In [1]: import numpy as np

In [2]: import numpy.linalg as la

In [3]: np.set_printoptions(suppress=True, linewidth=140)

In [4]: def tidy(a):
   ...:     return np.round(a, 2) + 0
   ...: 

In [5]: rng = np.random.default_rng(9089)

In [6]: t = rng.uniform(0, 2 * np.pi, 34)

In [7]: q, _ = la.qr(np.array([[-0.6, 0.8], [1.6, -0.3], [1.2, -0.8]]))

In [8]: F = 10 * np.c_[np.cos(t), np.sin(t)] @ q.T

In [9]: tidy(F)
Out[9]: 
array([[ 1.35,  9.45,  2.99],
       [-3.22, -9.37, -1.4 ],
       [-6.84,  2.55,  6.83],
       [-6.78, -6.85,  2.68],
       [-4.47,  6.21,  6.44],
       [ 7.85,  3.79, -4.91],
       [-7.07, -6.33,  3.15],
       [-4.96,  5.64,  6.61],
       [-2.79, -9.44, -1.79],
       [ 6.52,  7.22, -2.31],
       [ 7.66,  4.75, -4.34],
       [-7.79, -0.64,  6.24],
       [-3.6 , -9.27, -1.04],
       [ 5.14,  8.56, -0.56],
       [-7.36,  1.19,  6.67],
       [ 5.67, -4.67, -6.78],
       [ 7.71,  0.2 , -6.36],
       [ 6.38, -3.5 , -6.86],
       [-7.87, -1.21,  6.05],
       [-4.87,  5.75,  6.58],
       [-3.13, -9.38, -1.48],
       [ 1.62, -8.48, -5.05],
       [ 7.44,  5.47, -3.84],
       [-7.86, -3.7 ,  4.95],
       [-7.55,  0.52,  6.54],
       [ 5.03,  8.63, -0.44],
       [-3.49, -9.3 , -1.14],
       [ 5.55,  8.25, -1.04],
       [ 6.58, -3.12, -6.86],
       [-2.38,  8.01,  5.49],
       [ 6.61, -3.04, -6.86],
       [-3.24,  7.37,  5.93],
       [ 6.33,  7.47, -2.04],
       [ 1.33, -8.63, -4.88]])

In [10]: # looks like rank 2

In [11]: lab = F[:, 1] > np.median(F[:, 1])

In [12]: u = F[lab].mean(axis=0) - F[~lab].mean(axis=0)

In [13]: tidy(u)
Out[13]: array([ 1.7 , 11.62,  3.65])

In [14]: lab.astype(int)
Out[14]: array([1, 0, 1, 0, 1, 1, 0, 1, 0, 1, 1, 0, 0, 1, 1, 0, 0, 0, 0, 1, 0, 0, 1, 0, 1, 1, 0, 1, 0, 1, 0, 1, 1, 0])

In [15]: ((F - F.mean(axis=0)) @ u > 0).astype(int)
Out[15]: array([1, 0, 1, 0, 1, 1, 0, 1, 0, 1, 1, 1, 0, 1, 1, 0, 0, 0, 0, 1, 0, 0, 1, 0, 1, 1, 0, 1, 0, 1, 0, 1, 1, 0])

In [16]: D = la.norm(F[:, None] - F[None], axis=-1)

In [17]: D[17].round(6).argsort(kind="stable")[:4]
Out[17]: array([17, 28, 30, 15])

In [18]: tidy(la.norm(F, axis=1))
Out[18]: 
array([10., 10., 10., 10., 10., 10., 10., 10., 10., 10., 10., 10., 10., 10., 10., 10., 10., 10., 10., 10., 10., 10., 10., 10., 10., 10.,
       10., 10., 10., 10., 10., 10., 10., 10.])

In [19]: np.flatnonzero(D[17] < D.mean() / 2)
Out[19]: array([15, 16, 17, 28, 30])

In [20]: la.matrix_rank(D ** 2)
Out[20]: np.int64(3)

In [21]: K = np.array([[0.9, 0.9, 1.26, 0.81, -0.81],
    ...:     [1.4, 1.4, 1.96, 1.26, -1.26],
    ...:     [0.9, 0.9, 1.26, 0.81, -0.81],
    ...:     [0.7, 0.7, 0.98, 0.63, -0.63],
    ...:     [-1.2, -1.2, -1.68, -1.08, 1.08],
    ...:     [-1.1, -1.1, -1.54, -0.99, 0.99],
    ...:     [1.3, 1.3, 1.82, 1.17, -1.17],
    ...:     [-0.1, -0.1, -0.14, -0.09, 0.09]])

In [22]: t = np.radians(45)

In [23]: R = np.eye(5)

In [24]: R[3, 3] = R[1, 1] = np.cos(t)

In [25]: R[3, 1], R[1, 3] = -np.sin(t), np.sin(t)

In [26]: tidy(R)
Out[26]: 
array([[ 1.  ,  0.  ,  0.  ,  0.  ,  0.  ],
       [ 0.  ,  0.71,  0.  ,  0.71,  0.  ],
       [ 0.  ,  0.  ,  1.  ,  0.  ,  0.  ],
       [ 0.  , -0.71,  0.  ,  0.71,  0.  ],
       [ 0.  ,  0.  ,  0.  ,  0.  ,  1.  ]])

In [27]: A2 = K @ R.T

In [28]: tidy(la.det(R)), tidy(np.trace(R))
Out[28]: (np.float64(1.0), np.float64(4.41))

In [29]: np.allclose(la.norm(K, axis=1), la.norm(A2, axis=1))
Out[29]: True

In [30]: tidy(np.abs(A2 - K).max(axis=0))
Out[30]: array([0.  , 0.48, 0.  , 1.36, 0.  ])

In [31]: (R != 0).astype(int)
Out[31]: 
array([[1, 0, 0, 0, 0],
       [0, 1, 0, 1, 0],
       [0, 0, 1, 0, 0],
       [0, 1, 0, 1, 0],
       [0, 0, 0, 0, 1]])

In [32]: print(tidy(np.sort(la.eigvals(R).real)))
[0.71 0.71 1.   1.   1.  ]

In [33]: np.flatnonzero(la.matrix_power((R != 0) + (R.T != 0) + np.eye(5), 5)[2])
Out[33]: array([2])

In [34]: left, sig, Vt = la.svd(K)

In [35]: V = Vt[:(sig > 1e-8).sum()]

In [36]: x = K[4] + 5 * K[2] + rng.integers(2) * np.eye(5)[0]

In [37]: tidy(x)
Out[37]: array([ 3.3 ,  3.3 ,  4.62,  2.97, -2.97])

In [38]: np.allclose(V.T @ V @ x, x)
Out[38]: True

In [39]: x = np.array([2, 2, 2, -3, -2])

In [40]: h = np.maximum(K @ x, 0)

In [41]: np.flatnonzero(h > 1e-9)
Out[41]: array([0, 1, 2, 3, 6])

In [42]: tidy(h)
Out[42]: array([5.31, 8.26, 5.31, 4.13, 0.  , 0.  , 7.67, 0.  ])

In [43]: tidy(np.maximum(K @ (3 * x), 0))
Out[43]: array([15.93, 24.78, 15.93, 12.39,  0.  ,  0.  , 23.01,  0.  ])

In [44]: A2 = np.array([[2, 6, 8, 9, 1, 4],
    ...:     [2, 5, 1, 4, 7, 1],
    ...:     [7, 2, 2, 4, 5, 1],
    ...:     [6, 8, 9, 9, 1, 0],
    ...:     [2, 2, 0, 4, 5, 6],
    ...:     [7, 9, 8, 8, 9, 4]])

In [45]: feats = A2 + A2.T

In [46]: feats
Out[46]: 
array([[ 4,  8, 15, 15,  3, 11],
       [ 8, 10,  3, 12,  9, 10],
       [15,  3,  4, 13,  5,  9],
       [15, 12, 13, 18,  5,  8],
       [ 3,  9,  5,  5, 10, 15],
       [11, 10,  9,  8, 15,  8]])

In [47]: # symmetric

In [48]: x = np.array([2, 4, 6, 4, 3, 5])

In [49]: feats * x
Out[49]: 
array([[ 8, 32, 90, 60,  9, 55],
       [16, 40, 18, 48, 27, 50],
       [30, 12, 24, 52, 15, 45],
       [30, 48, 78, 72, 15, 40],
       [ 6, 36, 30, 20, 30, 75],
       [22, 40, 54, 32, 45, 40]])

In [50]: np.einsum("ij,j->i", feats, x)
Out[50]: array([254, 199, 178, 283, 197, 233])

In [51]: feats @ x
Out[51]: array([254, 199, 178, 283, 197, 233])

In [52]: print((feats * x).sum(axis=1))
[254 199 178 283 197 233]

In [53]: (feats @ x).argmax()
Out[53]: np.int64(3)

In [54]: feats @ (2 * x)
Out[54]: array([508, 398, 356, 566, 394, 466])

In [55]: feats @ np.ones(6)
Out[55]: array([56., 52., 49., 71., 47., 61.])

In [56]: np.all(la.eigvalsh(feats) > 0)
Out[56]: np.False_

In [57]: A2 = la.inv(feats)

In [58]: np.allclose(A2, feats.T)
Out[58]: False

In [59]: tidy(feats @ A2)
Out[59]: 
array([[1., 0., 0., 0., 0., 0.],
       [0., 1., 0., 0., 0., 0.],
       [0., 0., 1., 0., 0., 0.],
       [0., 0., 0., 1., 0., 0.],
       [0., 0., 0., 0., 1., 0.],
       [0., 0., 0., 0., 0., 1.]])

In [60]: tidy(A2)
Out[60]: 
array([[-0.08, -0.1 ,  0.04,  0.09,  0.05, -0.01],
       [-0.1 ,  0.02, -0.11,  0.15,  0.07, -0.05],
       [ 0.04, -0.11, -0.01,  0.02,  0.01,  0.05],
       [ 0.09,  0.15,  0.02, -0.1 , -0.12,  0.  ],
       [ 0.05,  0.07,  0.01, -0.12, -0.08,  0.11],
       [-0.01, -0.05,  0.05,  0.  ,  0.11, -0.05]])

In [61]: m1 = np.load("sample5.npy")

In [62]: tidy(m1)
Out[62]: 
array([[ 1.94,  1.51, -4.11, -0.01, -0.88,  1.13],
       [ 1.49,  0.99, -3.39,  0.9 ,  0.41,  3.05],
       [ 1.05,  1.13, -1.81, -1.65, -2.42, -3.28],
       [-1.76, -1.28,  3.86, -0.51,  0.18, -2.26],
       [ 1.75,  1.57, -3.46, -1.06, -2.05, -1.47],
       [ 1.91,  1.47, -4.08,  0.11, -0.72,  1.42],
       [ 1.2 ,  1.23, -2.15, -1.58, -2.41, -3.02],
       [-0.5 , -0.09,  1.48, -1.61, -1.69, -4.14],
       [-1.88, -1.43,  4.05, -0.2 ,  0.6 , -1.62],
       [-1.74, -1.26,  3.83, -0.54,  0.14, -2.32],
       [ 1.46,  0.97, -3.35,  0.94,  0.45,  3.11],
       [-1.81, -1.59,  3.59,  0.97,  1.96,  1.22],
       [-1.26, -1.27,  2.29,  1.54,  2.4 ,  2.9 ],
       [-1.49, -1.42,  2.83,  1.37,  2.3 ,  2.36],
       [ 1.1 ,  0.62, -2.67,  1.27,  1.02,  3.69],
       [ 0.79,  0.34, -2.04,  1.48,  1.4 ,  3.99],
       [-1.07, -0.6 ,  2.61, -1.3 , -1.06, -3.73]])

In [63]: # rows and columns are dependent

In [64]: print(la.lstsq(m1[:-1].T, m1[-1])[2])
2

In [65]: tidy(np.trace(la.pinv(m1) @ m1))
Out[65]: np.float64(2.0)

In [66]: tidy(m1 @ la.pinv(m1) @ m1)
Out[66]: 
array([[ 1.94,  1.51, -4.11, -0.01, -0.88,  1.13],
       [ 1.49,  0.99, -3.39,  0.9 ,  0.41,  3.05],
       [ 1.05,  1.13, -1.81, -1.65, -2.42, -3.28],
       [-1.76, -1.28,  3.86, -0.51,  0.18, -2.26],
       [ 1.75,  1.57, -3.46, -1.06, -2.05, -1.47],
       [ 1.91,  1.47, -4.08,  0.11, -0.72,  1.42],
       [ 1.2 ,  1.23, -2.15, -1.58, -2.41, -3.02],
       [-0.5 , -0.09,  1.48, -1.61, -1.69, -4.14],
       [-1.88, -1.43,  4.05, -0.2 ,  0.6 , -1.62],
       [-1.74, -1.26,  3.83, -0.54,  0.14, -2.32],
       [ 1.46,  0.97, -3.35,  0.94,  0.45,  3.11],
       [-1.81, -1.59,  3.59,  0.97,  1.96,  1.22],
       [-1.26, -1.27,  2.29,  1.54,  2.4 ,  2.9 ],
       [-1.49, -1.42,  2.83,  1.37,  2.3 ,  2.36],
       [ 1.1 ,  0.62, -2.67,  1.27,  1.02,  3.69],
       [ 0.79,  0.34, -2.04,  1.48,  1.4 ,  3.99],
       [-1.07, -0.6 ,  2.61, -1.3 , -1.06, -3.73]])

In [67]: gram = np.cov(m1, rowvar=False)

In [68]: gram.shape
Out[68]: (6, 6)

In [69]: tidy(np.median(m1, axis=0))
Out[69]: array([ 0.79,  0.34, -1.81, -0.01,  0.18,  1.13])

In [70]: tidy(np.polyfit(m1[:, 0], m1[:, 2], 1))
Out[70]: array([-2.12,  0.  ])

In [71]: tidy(np.corrcoef(m1[:, 0], m1[:, 2])[0, 1])
Out[71]: np.float64(-1.0)

In [72]: D = la.norm(m1[:, None] - m1[None], axis=-1)

In [73]: tidy(D[7])
Out[73]: array([8.41, 9.55, 4.  , 4.11, 6.31, 8.59, 4.42, 0.  , 4.88, 4.03, 9.58, 7.56, 8.88, 8.46, 9.86, 9.97, 1.59])

In [74]: D.shape
Out[74]: (17, 17)

In [75]: tidy(D[:5, :5])
Out[75]: 
array([[0.  , 2.67, 5.54, 9.89, 3.11],
       [2.67, 0.  , 7.57, 9.93, 5.54],
       [5.54, 7.57, 0.  , 7.41, 2.68],
       [9.89, 9.93, 7.41, 0.  , 8.94],
       [3.11, 5.54, 2.68, 8.94, 0.  ]])

In [76]: la.matrix_rank(D ** 2)
Out[76]: np.int64(3)

In [77]: D.mean(axis=1).argmax()
Out[77]: np.int64(12)

In [78]: np.unravel_index(D.round(6).argmax(), D.shape)
Out[78]: (np.int64(14), np.int64(16))

In [79]: tidy(la.norm(m1, 2) / la.norm(m1))
Out[79]: np.float64(0.78)

In [80]: print(np.argsort(-la.norm(m1, axis=0).round(6), kind="stable")[:3])
[2 5 4]

In [81]: la.matrix_rank(m1, rtol=0.1)
Out[81]: np.int64(2)

In [82]: [round(float(x), 2) for x in la.svd(m1, compute_uv=False)[:3]]
Out[82]: [16.03, 12.96, 0.0]

In [83]: Xc = m1 - m1.mean(axis=0)

In [84]: left, sig, Vt = la.svd(Xc, full_matrices=False)

In [85]: (np.sign(left[:, 0]) == np.sign(left[0, 0])).astype(int)
Out[85]: array([1, 1, 1, 0, 1, 1, 1, 0, 0, 0, 1, 0, 0, 0, 1, 1, 0])

In [86]: tidy(sig)
Out[86]: array([16.01, 12.96,  0.  ,  0.  ,  0.  ,  0.  ])

In [87]: tidy(sig ** 2 / (sig ** 2).sum())
Out[87]: array([0.6, 0.4, 0. , 0. , 0. , 0. ])

In [88]: tidy(Vt[0] * np.sign(Vt[0, np.abs(Vt[0]).argmax()]))
Out[88]: array([-0.36, -0.26,  0.78, -0.09,  0.06, -0.42])

In [89]: np.abs(left[:, 0]).argmax()
Out[89]: np.int64(3)

In [90]: tidy((sig ** 2).sum() ** 2 / (sig ** 4).sum())
Out[90]: np.float64(1.92)

In [91]: la.matrix_rank(Xc)
Out[91]: np.int64(2)

In [92]: np.searchsorted(np.cumsum(sig ** 2) / (sig ** 2).sum(), 0.9) + 1
Out[92]: np.int64(2)

In [93]: arr = np.load("data.npy")

In [94]: print(arr)
[[ 2  0  2 -2 -1]
 [-2  1  1  2 -2]
 [-1 -2  2  1 -1]
 [-2  0 -1  2 -1]
 [-2  1  0 -1 -1]
 [-1  1  1 -2 -2]
 [ 0 -2  2  0 -2]
 [ 8 -3 -1 -8  5]]

In [95]: # row 7 is much longer than the rest

In [96]: x = np.array([2, -2, -2, 1, 2])

In [97]: target = arr @ x

In [98]: tidy(la.solve(arr.T @ arr, arr.T @ target))
Out[98]: array([ 2., -2., -2.,  1.,  2.])

In [99]: target
Out[99]: array([ -4, -10,  -3,  -2,  -9, -12,  -4,  26])

In [100]: target = target + 0.1 * rng.normal(size=8)

In [101]: tidy(target)
Out[101]: array([ -4.09, -10.11,  -2.88,  -2.02,  -8.84, -12.01,  -4.09,  26.22])

In [102]: c, *_ = la.lstsq(arr, target)

In [103]: tidy(arr.T @ (target - arr @ c))
Out[103]: array([0., 0., 0., 0., 0.])

In [104]: print(tidy(c))
[ 1.88 -2.04 -1.95  0.94  2.12]

In [105]: lab = rng.permutation(5)

In [106]: A2 = arr[:, lab] * rng.choice([-1, 1], 5)

In [107]: A2
Out[107]: 
array([[ 0, -2, -1,  2,  2],
       [-1, -1, -2, -2, -2],
       [ 2, -2, -1, -1, -1],
       [ 0,  1, -1, -2, -2],
       [-1,  0, -1,  1, -2],
       [-1, -1, -2,  2, -1],
       [ 2, -2, -2,  0,  0],
       [ 3,  1,  5,  8,  8]])

In [108]: left, _, Vt = la.svd(arr.T @ A2)

In [109]: tidy(left @ Vt)
Out[109]: 
array([[ 0.,  0.,  0.,  0.,  1.],
       [-1.,  0.,  0.,  0.,  0.],
       [ 0., -1.,  0.,  0.,  0.],
       [ 0.,  0.,  0., -1.,  0.],
       [ 0.,  0.,  1.,  0.,  0.]])

In [110]: tidy(la.lstsq(arr, A2)[0])
Out[110]: 
array([[ 0.,  0.,  0.,  0.,  1.],
       [-1.,  0.,  0.,  0.,  0.],
       [ 0., -1.,  0.,  0.,  0.],
       [ 0.,  0.,  0., -1.,  0.],
       [ 0.,  0.,  1.,  0.,  0.]])

In [111]: q, V = la.qr(arr[:, :3])[0], la.qr(arr[:, 3:])[0]

In [112]: sig = la.svd(q.T @ V, compute_uv=False)

In [113]: tidy(np.degrees(np.arccos(sig.clip(0, 1))))
Out[113]: array([11.51, 43.14])

In [114]: proj = arr @ la.solve(arr.T @ arr, arr.T)

In [115]: tidy(proj)
Out[115]: 
array([[ 0.64,  0.2 , -0.12, -0.27, -0.19,  0.19,  0.17,  0.03],
       [ 0.2 ,  0.16, -0.03, -0.07, -0.06,  0.06,  0.04, -0.29],
       [-0.12, -0.03,  0.81, -0.23,  0.11, -0.11,  0.24, -0.04],
       [-0.27, -0.07, -0.23,  0.64, -0.04,  0.04,  0.3 , -0.07],
       [-0.19, -0.06,  0.11, -0.04,  0.59,  0.41, -0.12, -0.01],
       [ 0.19,  0.06, -0.11,  0.04,  0.41,  0.59,  0.12,  0.01],
       [ 0.17,  0.04,  0.24,  0.3 , -0.12,  0.12,  0.69,  0.06],
       [ 0.03, -0.29, -0.04, -0.07, -0.01,  0.01,  0.06,  0.89]])

In [116]: tidy(np.trace(proj))
Out[116]: np.float64(5.0)

In [117]: t3 = np.stack([arr, 2 * arr, arr[::-1]])

In [118]: t3.sum(axis=0)
Out[118]: 
array([[ 14,  -3,   5, -14,   2],
       [ -6,   1,   5,   6,  -8],
       [ -4,  -5,   7,   1,  -5],
       [ -8,   1,  -3,   5,  -4],
       [ -8,   3,  -1,  -1,  -4],
       [ -4,   1,   5,  -5,  -7],
       [ -2,  -5,   7,   2,  -8],
       [ 26,  -9,  -1, -26,  14]])

In [119]: t3.shape
Out[119]: (3, 8, 5)

In [120]: print(la.matrix_rank(t3.reshape(3, -1)))
2

In [121]: np.einsum("bij,cij->bc", t3, t3)
Out[121]: 
array([[241, 482,  66],
       [482, 964, 132],
       [ 66, 132, 241]])
